In [1]: import numpy as np

In [2]: import numpy.linalg as la

In [3]: np.set_printoptions(precision=2, suppress=True, linewidth=120)

In [4]: tidy = lambda a: np.round(a, 2) + 0

In [5]: J = np.array([[-3.0, 2.0, 0.0, 0.0],
   ...:     [2.0, 0.0, 2.0, 0.0],
   ...:     [0.0, 2.0, -2.0, 2.0],
   ...:     [0.0, 0.0, 2.0, -3.0]])

In [6]: vec = np.array([-2, 3, 1, 2])

In [7]: rhs = J @ vec

In [8]: b, lr = np.zeros(4), 1 / la.norm(J, 2) ** 2

In [9]: for i in range(40):
   ...:     b -= lr * J.T @ (J @ b - rhs)
   ...:     if i % 10 == 0: print(i, round(la.norm(J @ b - rhs), 2))
   ...: 
0 5.62
10 1.27
20 0.62
30 0.37

In [10]: print(tidy(b))
[-1.92  3.08  0.87  1.87]

In [11]: print([round(float(la.det(J[:i, :i])), 2) + 0 for i in range(1, 5)])
[-3.0, -4.0, 20.0, -44.0]

In [12]: m1 = np.loadtxt("x.csv", delimiter=",")

In [13]: print(m1)
[[  0.    0.8  -2.    0.2]
 [ -2.    1.8   4.   -0.4]
 [  0.8   0.5 -24.   -1.7]
 [  0.9   1.4   8.    0.6]]

In [14]: def softmax(z):
    ...:     e = np.exp(z - z.max(axis=-1, keepdims=True))
    ...:     return e / e.sum(axis=-1, keepdims=True)
    ...: 

In [15]: print(tidy(softmax(10 * m1[2])))
[0.95 0.05 0.   0.  ]

In [16]: print(tidy(softmax(m1[2])))
[0.55 0.41 0.   0.05]

In [17]: print(tidy(softmax(m1).sum(axis=1)))
[1. 1. 1. 1.]

In [18]: scores = m1 @ m1.T / np.sqrt(4)

In [19]: print(softmax(scores).round(6).argmax(axis=1))
[2 3 2 3]

In [20]: print(tidy(softmax(scores + np.triu(np.full(scores.shape, -np.inf), 1))))
[[1. 0. 0. 0.]
 [0. 1. 0. 0.]
 [0. 0. 1. 0.]
 [0. 0. 0. 1.]]

In [21]: print(m1.sum(axis=1))
[ -1.    3.4 -24.4  10.9]

In [22]: print(tidy(la.svd(m1, compute_uv=False)))
[25.76  2.77  1.91  0.42]

In [23]: print(tidy(la.norm(m1)))
25.98

In [24]: print(np.unravel_index(np.abs(m1).argmax(), m1.shape))
(np.int64(2), np.int64(2))

In [25]: print(tidy(m1.sum(axis=0)))
[ -0.3   4.5 -14.   -1.3]

In [26]: print(np.count_nonzero(m1))
15

In [27]: np.zeros(4, 4)
---------------------------------------------------------------------------
TypeError                                 Traceback (most recent call last)
Cell In[27], line 1
----> 1 np.zeros(4, 4)

TypeError: Cannot interpret '4' as a data type

In [28]: m1[:, 4]
---------------------------------------------------------------------------
IndexError                                Traceback (most recent call last)
Cell In[28], line 1
----> 1 m1[:, 4]

IndexError: index 4 is out of bounds for axis 1 with size 4

In [29]: print(tidy(m1.mean(axis=0)))
[-0.07  1.12 -3.5  -0.32]

In [30]: print(tidy(np.diff(m1, axis=0)))
[[ -2.    1.    6.   -0.6]
 [  2.8  -1.3 -28.   -1.3]
 [  0.1   0.9  32.    2.3]]

In [31]: print(np.abs(m1).max())
24.0

In [32]: other = np.array([[-3, -1], [2, -3], [-1, -1], [2, 2]])

In [33]: print(np.einsum("ij,ij->i", m1, m1))
[  4.68  23.4  579.78  67.13]

In [34]: other @ m1
---------------------------------------------------------------------------
ValueError                                Traceback (most recent call last)
Cell In[34], line 1
----> 1 other @ m1

ValueError: matmul: Input operand 1 has a mismatch in its core dimension 0, with gufunc signature (n?,k),(k,m?)->(n?,m?) (size 4 is different from 2)

In [35]: print(tidy(np.einsum("ij->j", m1)))
[ -0.3   4.5 -14.   -1.3]

In [36]: print(la.matrix_rank(m1 @ other))
2

In [37]: print(np.vstack([m1, other.T]).shape)
(6, 4)

In [38]: vec = np.array([-3, -2, 2, 1])

In [39]: rhs = m1 @ vec

In [40]: print(tidy(rhs))
[ -5.4  10.  -53.1  11.1]

In [41]: print(tidy(la.solve(m1, rhs)))
[-3. -2.  2.  1.]

In [42]: print(tidy(la.solve(m1, 4 * rhs)))
[-12.  -8.   8.   4.]

In [43]: print(tidy(la.solve(m1, rhs + m1[:, 2])))
[-3. -2.  3.  1.]

In [44]: O, r_ = la.qr(m1)

In [45]: print(tidy(np.abs(np.diag(r_))))
[ 2.33  2.32 24.2   0.44]

In [46]: print(np.trace(O @ O.T))
4.0

In [47]: F = np.load("m.npy")

In [48]: print(F)
[[2.05 1.   0.   0.  ]
 [0.   0.05 1.   0.  ]
 [0.   1.   0.05 2.  ]
 [2.   1.   0.   0.05]]

In [49]: left, sig, vt = la.svd(F)

In [50]: print(tidy(sig))
[3.26 2.15 1.   0.  ]

In [51]: other = left[:, :3] @ np.diag(sig[:3]) @ vt[:3]

In [52]: print(tidy(np.abs(F - other).max()))
0.0

In [53]: print(la.matrix_rank(other))
3

In [54]: print(la.matrix_rank(F, rtol=0.05))
3

In [55]: G = F.T @ F

In [56]: print(tidy(la.svd(F, compute_uv=False) ** 2))
[10.6   4.61  1.    0.  ]

In [57]: print(tidy(np.diag(G)))
[8.2 3.  1.  4. ]

In [58]: print(tidy(G))
[[8.2  4.05 0.   0.1 ]
 [4.05 3.   0.1  2.05]
 [0.   0.1  1.   0.1 ]
 [0.1  2.05 0.1  4.  ]]

In [59]: print(tidy(la.matrix_power(F, 2)))
[[4.2 2.1 1.  0. ]
 [0.  1.  0.1 2. ]
 [4.  2.1 1.  0.2]
 [4.2 2.1 1.  0. ]]

In [60]: assert F == F.T
---------------------------------------------------------------------------
ValueError                                Traceback (most recent call last)
Cell In[60], line 1
----> 1 assert F == F.T

ValueError: The truth value of an array with more than one element is ambiguous. Use a.any() or a.all()

In [61]: print(tidy(np.sort(np.abs(la.eigvals(F)))))
[0.05 0.05 0.36 2.46]

In [62]: F.inv()
---------------------------------------------------------------------------
AttributeError                            Traceback (most recent call last)
Cell In[62], line 1
----> 1 F.inv()

AttributeError: 'numpy.ndarray' object has no attribute 'inv'
